$ python3 -q
>>> import numpy as np
>>> np.set_printoptions(precision=2, suppress=True, linewidth=120, legacy="1.25")
>>> rd = lambda a: np.round(a, 2) + 0
>>> A = np.load("x.npy")
>>> print(A)
[[-0.99 -0.05  0.96  1.03  1.91  1.13 -1.98]
 [-1.01  0.02  0.95  0.92  2.07  0.98 -2.  ]
 [-0.98 -0.08  0.91  1.14  1.84  0.76 -2.03]
 [-1.03 -0.18  0.89  1.09  2.11  1.06 -2.09]
 [-1.1  -0.12  1.03  0.89  1.91  0.95 -2.13]
 [-1.03  0.09  0.99  1.06  2.15  0.92 -2.15]
 [ 0.87  0.9  -1.88 -1.02 -0.88 -0.96 -2.  ]
 [ 0.94  0.75 -1.99 -0.82 -0.86 -0.94 -2.17]
 [ 1.17  1.02 -1.87 -0.97 -0.97 -0.98 -2.18]
 [ 0.9   0.9  -2.02 -0.97 -1.07 -1.12 -2.01]
 [ 1.07  1.   -1.99 -0.83 -0.99 -1.04 -2.21]
 [ 1.18  0.82 -2.01 -0.99 -0.95 -1.07 -2.08]]
>>> left, sig, Vh = np.linalg.svd(A)
>>> print(rd(sig))
[9.51 7.78 0.36 0.32 0.31 0.23 0.2 ]
>>> print(np.argmax(sig[:-1] / (sig[1:] + 1e-6)) + 1)
2
>>> A2 = left[:, :2] @ np.diag(sig[:2]) @ Vh[:2]
>>> print(rd(A2))
[[-1.02 -0.07  0.98  1.02  1.98  0.97 -1.97]
 [-1.02 -0.06  0.95  1.02  1.99  0.96 -2.04]
 [-0.96 -0.04  0.89  0.97  1.9   0.91 -2.01]
 [-1.06 -0.06  1.    1.06  2.07  1.01 -2.1 ]
 [-1.01 -0.05  0.94  1.01  1.99  0.96 -2.07]
 [-1.05 -0.04  0.96  1.05  2.07  0.99 -2.19]
 [ 0.98  0.86 -1.87 -0.89 -0.91 -0.97 -2.02]
 [ 0.96  0.88 -1.89 -0.87 -0.85 -0.96 -2.17]
 [ 1.04  0.92 -1.99 -0.94 -0.96 -1.03 -2.17]
 [ 1.06  0.9  -1.99 -0.97 -1.03 -1.06 -2.01]
 [ 1.04  0.93 -2.   -0.94 -0.95 -1.04 -2.21]
 [ 1.06  0.91 -2.01 -0.97 -1.02 -1.06 -2.08]]
>>> print(rd(np.linalg.norm(A - A2, 2)), rd(sig[2]))
0.36 0.36
>>> r = np.linalg.matrix_rank(A2)
>>> print(r)
2
>>> ns = np.linalg.svd(A2)[2][r:].T
>>> print(np.linalg.matrix_rank(A2.T @ A2), np.linalg.matrix_rank(A2 @ A2.T))
2 2
>>> print([int(np.linalg.matrix_rank(A2[:i])) for i in range(1, len(A2) + 1)])
[1, 2, 2, 2, 2, 2, 2, 2, 2, 2, 2, 2]
>>> print(ns.shape)
(7, 5)
>>> A2 = np.c_[A[:, :4] @ np.array([[2, 3, 1, 1], [0, 1, 0, 0], [1, 3, 3, 3], [0, 1, 2, 2]]), np.array([3, 3, 0, 5, 3, 4, 0, 1, 1, 0, 3, 4])]
>>> print(rd(A2))
[[-1.02  0.89  3.95  3.95  3.  ]
 [-1.07  0.76  3.68  3.68  3.  ]
 [-1.05  0.85  4.03  4.03  0.  ]
 [-1.17  0.49  3.82  3.82  5.  ]
 [-1.17  0.56  3.77  3.77  3.  ]
 [-1.07  1.03  4.06  4.06  4.  ]
 [-0.14 -3.15 -6.81 -6.81  0.  ]
 [-0.11 -3.22 -6.67 -6.67  1.  ]
 [ 0.47 -2.05 -6.38 -6.38  1.  ]
 [-0.22 -3.43 -7.1  -7.1   0.  ]
 [ 0.15 -2.59 -6.56 -6.56  3.  ]
 [ 0.35 -2.66 -6.83 -6.83  4.  ]]
>>> print(np.linalg.matrix_rank(A2))
4
>>> print(rd(np.linalg.norm(A2 - A @ np.linalg.lstsq(A, A2)[0], axis=0)))
[0.   0.   0.   0.   3.59]
>>> print([round(float(x), 2) for x in np.linalg.svd(A2, compute_uv=False)[:3]])
[27.86, 10.0, 2.11]
>>> print(np.linalg.matrix_rank(A2, rtol=0.1))
2
